% python3 -q
>>> import numpy as np
>>> np.set_printoptions(suppress=True, linewidth=120)
>>> K = np.load("out12.npy")
>>> K
array([[ 0.5,  1.4,  1.4,  0.2],
       [ 0.7,  1.8,  2.3, -0.1],
       [-0.1,  0.3,  0.9, -0.4],
       [ 0.1,  0.8,  1.6,  0.2],
       [-1.6, -1.2,  1.4,  1.1],
       [ 1.8,  2. , -0.6, -0.2],
       [ 1.5,  0.5,  0.1, -0.4],
       [-0.6,  0. , -0.4, -0.3],
       [ 0. ,  3.5,  0.5,  5. ],
       [ 0.1,  0.2, -1.2,  0.5],
       [ 0.2, -0.1,  0.8,  0.4],
       [-0.4,  1.3,  0. ,  2.5],
       [ 1.1, -0.4, -0.3,  1.7]])
>>> G = np.cov(K, rowvar=False)
>>> np.round(np.corrcoef(K.T), 3)
array([[ 1.   ,  0.36 , -0.228, -0.243],
       [ 0.36 ,  1.   ,  0.089,  0.463],
       [-0.228,  0.089,  1.   , -0.088],
       [-0.243,  0.463, -0.088,  1.   ]])
>>> round(float(np.corrcoef(K[:, 2], K[:, 0])[0, 1]), 3)
-0.228
>>> G.round(3)
array([[ 0.813,  0.396, -0.208, -0.337],
       [ 0.396,  1.494,  0.11 ,  0.869],
       [-0.208,  0.11 ,  1.023, -0.137],
       [-0.337,  0.869, -0.137,  2.358]])
>>> proj = np.triu(np.array([[5, 1, 3, 5], [3, 0, 3, 2], [3, 3, 4, 2], [1, 3, 3, 5]]), 1) + np.eye(4)
>>> B = proj @ G @ np.linalg.inv(proj)
>>> np.linalg.matrix_rank(B)
np.int64(4)
>>> np.round(np.poly(B), 3)
array([ 1.   , -5.688, 10.326, -6.925,  1.222])
>>> data = np.load("data.npy")
>>> data
array([[0., 0., 0., 0., 0., 0., 0., 0., 0., 1., 2.],
       [0., 0., 0., 0., 0., 0., 0., 0., 0., 2., 3.],
       [0., 0., 0., 0., 0., 0., 0., 0., 0., 1., 1.],
       [0., 0., 0., 0., 0., 0., 0., 0., 0., 0., 3.],
       [0., 0., 0., 0., 0., 0., 0., 0., 0., 2., 1.],
       [0., 0., 0., 0., 0., 0., 0., 0., 0., 3., 3.],
       [0., 0., 0., 0., 0., 0., 0., 0., 0., 0., 0.],
       [0., 0., 0., 0., 0., 0., 0., 0., 0., 1., 2.],
       [0., 0., 0., 0., 0., 0., 0., 0., 0., 2., 2.],
       [1., 2., 1., 0., 2., 3., 0., 1., 2., 0., 0.],
       [2., 3., 1., 3., 1., 3., 0., 2., 2., 0., 0.]])
>>> ev, evecs = np.linalg.eigh(data)
>>> ev.round(3) + 0
array([-7.737, -2.268,  0.   ,  0.   ,  0.   ,  0.   ,  0.   ,  0.   ,  0.   ,  2.268,  7.737])
>>> round(float(ev.sum()), 3), np.trace(data)
(0.0, np.float64(0.0))
>>> np.round(evecs.T @ evecs, 3) + 0
array([[1., 0., 0., 0., 0., 0., 0., 0., 0., 0., 0.],
       [0., 1., 0., 0., 0., 0., 0., 0., 0., 0., 0.],
       [0., 0., 1., 0., 0., 0., 0., 0., 0., 0., 0.],
       [0., 0., 0., 1., 0., 0., 0., 0., 0., 0., 0.],
       [0., 0., 0., 0., 1., 0., 0., 0., 0., 0., 0.],
       [0., 0., 0., 0., 0., 1., 0., 0., 0., 0., 0.],
       [0., 0., 0., 0., 0., 0., 1., 0., 0., 0., 0.],
       [0., 0., 0., 0., 0., 0., 0., 1., 0., 0., 0.],
       [0., 0., 0., 0., 0., 0., 0., 0., 1., 0., 0.],
       [0., 0., 0., 0., 0., 0., 0., 0., 0., 1., 0.],
       [0., 0., 0., 0., 0., 0., 0., 0., 0., 0., 1.]])
>>> np.round(np.linalg.svd(data, compute_uv=False), 3) + 0
array([7.737, 7.737, 2.268, 2.268, 0.   , 0.   , 0.   , 0.   , 0.   , 0.   , 0.   ])
>>> (ev > 1e-8).sum(), (ev < -1e-8).sum()
(np.int64(2), np.int64(2))
>>> np.unique(ev.round(6) + 0, return_counts=True)[1]
array([1, 1, 7, 1, 1])
>>> np.round(np.linalg.eigvalsh(data @ data), 3) + 0
array([ 0.   ,  0.   ,  0.   ,  0.   ,  0.   ,  0.   ,  0.   ,  5.146,  5.146, 59.854, 59.854])
